$ python3 -q
>>> import numpy as np
>>> from numpy import linalg as LA
>>> np.set_printoptions(precision=2, suppress=True, linewidth=200)
>>> O, _ = LA.qr(np.array([[-0.8, 2.2], [0.6, 0.7], [-1.4, -0.9]]))
>>> W0 = O @ O.T
>>> W0
array([[ 0.99,  0.09,  0.05],
       [ 0.09,  0.21, -0.39],
       [ 0.05, -0.39,  0.81]])
>>> # symmetric
>>> vec = np.array([0, 2, 1])
>>> round(np.trace(W0), 2)
np.float64(2.0)
>>> round((vec - W0 @ vec) @ (W0 @ vec), 2)
np.float64(-0.0)
>>> LA.eigvalsh(2 * W0 - np.eye(3))
array([-1.,  1.,  1.])
>>> [round(float(x), 2) for x in LA.svd(W0, compute_uv=False)[:3]]
[1.0, 1.0, 0.0]
>>> LA.cond(W0) > 100
np.True_
>>> Y = W0 / np.sqrt((W0 ** 2).mean(axis=1, keepdims=True))
>>> Y[1]
array([ 0.35,  0.78, -1.5 ])
>>> LA.matrix_rank(W0 - W0.mean(axis=1, keepdims=True))
np.int64(2)
>>> u, v = W0[0], W0[1]
>>> round(u @ v, 2)
np.float64(0.09)
>>> pr = (u @ v) / (u @ u) * u
>>> LA.matrix_rank(np.outer(u, v))
np.int64(1)
>>> np.round(LA.norm(u + v) ** 2 + LA.norm(u - v) ** 2, 2)
np.float64(2.39)
>>> np.round(v - pr, 2) + 0
array([ 0. ,  0.2, -0.4])
>>> np.round(np.outer(u, v), 2) + 0
array([[ 0.09,  0.2 , -0.39],
       [ 0.01,  0.02, -0.04],
       [ 0.  ,  0.01, -0.02]])
>>> (v - pr) @ u
np.float64(0.0)
>>> pr.round(2) + 0
array([0.09, 0.01, 0.  ])
>>> W2 = np.array([[2, 0, 2, 3, 2, 2, 0],
...     [2, 3, 0, 1, 3, 1, 0],
...     [1, 2, 0, 2, 3, 2, 3],
...     [1, 3, 1, 1, 3, 1, 1],
...     [3, 1, 1, 0, 1, 2, 0],
...     [3, 1, 1, 0, 3, 2, 0],
...     [2, 3, 3, 0, 2, 2, 0]])
>>> rng = np.random.default_rng(24)
>>> X = (rng.random((14, 7)) < 0.25) @ W2
>>> X
array([[ 0,  0,  0,  0,  0,  0,  0],
       [ 4,  3,  5,  3,  4,  4,  0],
       [ 4,  3,  1,  2,  6,  4,  3],
       [ 3,  6,  4,  1,  5,  3,  1],
       [ 0,  0,  0,  0,  0,  0,  0],
       [ 7,  9,  2,  4, 12,  6,  4],
       [ 3,  3,  3,  4,  5,  3,  1],
       [ 3,  5,  0,  3,  6,  3,  3],
       [ 5,  4,  1,  1,  4,  3,  0],
       [ 0,  0,  0,  0,  0,  0,  0],
       [ 8,  5,  2,  1,  7,  5,  0],
       [ 2,  0,  2,  3,  2,  2,  0],
       [ 5,  8,  3,  3,  8,  5,  3],
       [ 2,  0,  2,  3,  2,  2,  0]])
>>> P = X @ LA.solve(X.T @ X, X.T)
>>> round(float(np.trace(P)), 2)
7.0
>>> LA.norm(X, axis=1)
array([ 0.  ,  9.54,  9.54,  9.85,  0.  , 18.6 ,  8.83,  9.85,  8.25,  0.  , 12.96,  5.  , 14.32,  5.  ])
>>> LA.norm(X, axis=0)
array([15.17, 16.55,  8.77,  9.17, 20.47, 12.73,  6.71])
>>> LA.norm(X, axis=1).argmax()
np.int64(5)
>>> X[9] @ X[5]
np.int64(0)
>>> round(float(LA.norm(X[9], 1)), 2), np.round(LA.norm(X[9], np.inf), 2)
(0.0, np.float64(0.0))
>>> round(float(LA.norm(X[9] - X[5])), 2)
18.6
>>> round(float(LA.norm(X, 1)), 2), round(LA.norm(X, np.inf), 2)
(61.0, np.float64(44.0))
>>> cen = X - X.mean(axis=0)
>>> V = LA.svd(cen)[2][:6]
>>> Y = cen - cen @ V.T @ V
>>> (cen @ V.T).std(axis=0)
array([5.36, 1.65, 1.41, 1.19, 0.49, 0.3 ])
>>> np.diag(V.T @ V)
array([0.75, 1.  , 0.94, 1.  , 0.98, 0.53, 0.8 ])
>>> Y = np.array([[5, 0], [5, 5], [5, 1], [4, 3], [0, 0], [2, 4], [0, 4]])
>>> np.einsum("ik,kj->ij", X, Y)
array([[  0,   0],
       [ 80,  45],
       [ 56,  50],
       [ 75,  53],
       [  0,   0],
       [118,  99],
       [ 67,  46],
       [ 58,  58],
       [ 60,  36],
       [  0,   0],
       [ 89,  50],
       [ 36,  19],
       [102,  84],
       [ 36,  19]])
>>> np.vstack([X, Y.T]).shape
(16, 7)
>>> np.einsum("ij->j", X)
array([46, 46, 25, 28, 61, 40, 15])
>>> np.einsum("ij,ij->i", X, X)
array([  0,  91,  91,  97,   0, 346,  78,  97,  68,   0, 168,  25, 205,  25])
>>> LA.matrix_rank(X @ Y)
np.int64(2)
>>> mat = np.load("x.npy")
>>> mat
array([[0, 1, 0, 1],
       [1, 0, 0, 0],
       [0, 0, 0, 1],
       [1, 0, 1, 0]])
>>> # equal to its transpose
>>> np.trace(mat @ mat @ mat) // 6
np.int64(0)
>>> mat.sum(axis=0)
array([2, 1, 1, 2])
>>> np.argwhere(np.triu(mat))
array([[0, 1],
       [0, 3],
       [2, 3]])
>>> Lm = np.diag(mat.sum(axis=1)) - mat
>>> (LA.eigvalsh(Lm) < 1e-8).sum()
np.int64(1)
>>> LA.matrix_rank(Lm)
np.int64(3)
>>> np.round(LA.eigvalsh(Lm), 2) + 0
array([0.  , 0.59, 2.  , 3.41])
>>> Lm
array([[ 2, -1,  0, -1],
       [-1,  1,  0,  0],
       [ 0,  0,  1, -1],
       [-1,  0, -1,  2]])
>>> Lm @ np.ones(4)
array([0., 0., 0., 0.])
